% python3 -q
>>> import numpy as np
>>> np.set_printoptions(precision=4, suppress=True, linewidth=120)
>>> rd = lambda a: np.round(a, 4) + 0
>>> mat = np.load("run13.npy")
>>> print(mat)
[[  0.4  -0.7 -12.    1.5  -1. ]
 [ -2.1  -0.8   2.   -2.4  -1. ]
 [  0.    0.1   3.    0.4  -0.2]
 [ -1.8  -0.8  -2.   -0.2  -2. ]
 [  0.8  -0.1  17.    1.4  -1.4]
 [ -1.2  -0.6   9.    0.2  -1.8]
 [  0.7  -0.4 -12.    0.3   0. ]]
>>> vec = np.array([7, -9, 1, 4, -9])
>>> rhs = mat @ vec
>>> print(rd(np.linalg.pinv(mat) @ mat))
[[1. 0. 0. 0. 0.]
 [0. 1. 0. 0. 0.]
 [0. 0. 1. 0. 0.]
 [0. 0. 0. 1. 0.]
 [0. 0. 0. 0. 1.]]
>>> print(rd(np.linalg.lstsq(mat, rhs)[0]))
[ 7. -9.  1.  4. -9.]
>>> rng = np.random.default_rng(4965)
>>> rhs = rhs + 0.1 * rng.normal(size=7)
>>> print(rd(rhs))
[12.2053 -6.2452  5.4423  9.8741 41.685  23.136  -2.2844]
>>> coef, *_ = np.linalg.lstsq(mat, rhs)
>>> print(coef.round())
[ 7. -9.  1.  4. -9.]
>>> print(rd(coef))
[ 6.8463 -9.2291  1.0047  4.1861 -8.8248]
>>> print([round(float(np.linalg.norm(np.linalg.solve(mat.T @ mat + lam * np.eye(5), mat.T @ rhs))), 2) for lam in (0, 1, 10, 100)])
[15.11, 11.34, 6.48, 1.61]
>>> print(rd(mat.T @ (rhs - mat @ coef)))
[0. 0. 0. 0. 0.]
>>> q, V = np.linalg.qr(mat[:, :1])[0], np.linalg.qr(mat[:, 1:])[0]
>>> sv = np.linalg.svd(q.T @ V, compute_uv=False)
>>> print((sv > 0.9).sum())
1
>>> print(rd(sv))
[0.9813]
>>> print(rd(np.degrees(np.arccos(sv.clip(0, 1)))))
[11.0924]
>>> ang = np.radians(30)
>>> Rm = np.eye(5)
>>> Rm[3, 3] = Rm[4, 4] = np.cos(ang)
>>> Rm[3, 4], Rm[4, 3] = -np.sin(ang), np.sin(ang)
>>> print(rd(Rm))
[[ 1.     0.     0.     0.     0.   ]
 [ 0.     1.     0.     0.     0.   ]
 [ 0.     0.     1.     0.     0.   ]
 [ 0.     0.     0.     0.866 -0.5  ]
 [ 0.     0.     0.     0.5    0.866]]
>>> M2 = mat @ Rm.T
>>> print(np.allclose(np.linalg.norm(mat, axis=1), np.linalg.norm(M2, axis=1)))
True
>>> print(rd(np.linalg.svd(mat, compute_uv=False)), rd(np.linalg.svd(M2, compute_uv=False)))
[26.006   4.4995  3.4712  0.7749  0.1511] [26.006   4.4995  3.4712  0.7749  0.1511]
>>> print(rd(np.linalg.det(Rm)), rd(np.trace(Rm)))
1.0 4.7321
>>> W1 = np.array([[2, 2, 1], [8, 5, 1], [4, 9, 7], [0, 2, 2], [2, 7, 4]])
>>> coef = np.array([-2, -3, -2])
>>> hid = np.maximum(mat @ W1 + coef, 0)
>>> print(np.linalg.matrix_rank(hid))
3
>>> cent = np.array([[0, 1, 1], [1, 2, 0], [0, 1, 2]])
>>> print(W1 @ cent)
[[ 2  7  4]
 [ 5 19 10]
 [ 9 29 18]
 [ 2  6  4]
 [ 7 20 10]]
>>> W0 = np.load("w.npy")
>>> print(W0)
[[ 0 -1  2 -2  1 -2]
 [ 0  0 -2 -2  0  2]
 [ 0  0  0  1  1  2]
 [ 0  0  0  0  1  1]
 [ 0  0  0  0  0 -2]
 [ 0  0  0  0  0  0]]
>>> print(np.linalg.matrix_rank(W0 - W0[0, 0] * np.eye(6)))
5
>>> print(rd(np.sort(np.linalg.eigvals(W0))))
[0. 0. 0. 0. 0. 0.]
>>> print(W0 @ W0)
[[ 0  0  2  4  0 -2]
 [ 0  0  0 -2 -4 -6]
 [ 0  0  0  0  1 -1]
 [ 0  0  0  0  0 -2]
 [ 0  0  0  0  0  0]
 [ 0  0  0  0  0  0]]
>>> print(np.abs(np.diag(np.linalg.qr(W0)[1])) > 1e-9)
[False False False False False False]
>>> print(np.unique(W0.round(6), axis=0).shape)
(6, 6)
>>> print(np.linalg.lstsq(W0[:-1].T, W0[-1])[2])
5
>>> print(np.allclose(W0[:-1].T @ np.linalg.lstsq(W0[:-1].T, W0[-1])[0], W0[-1]))
True
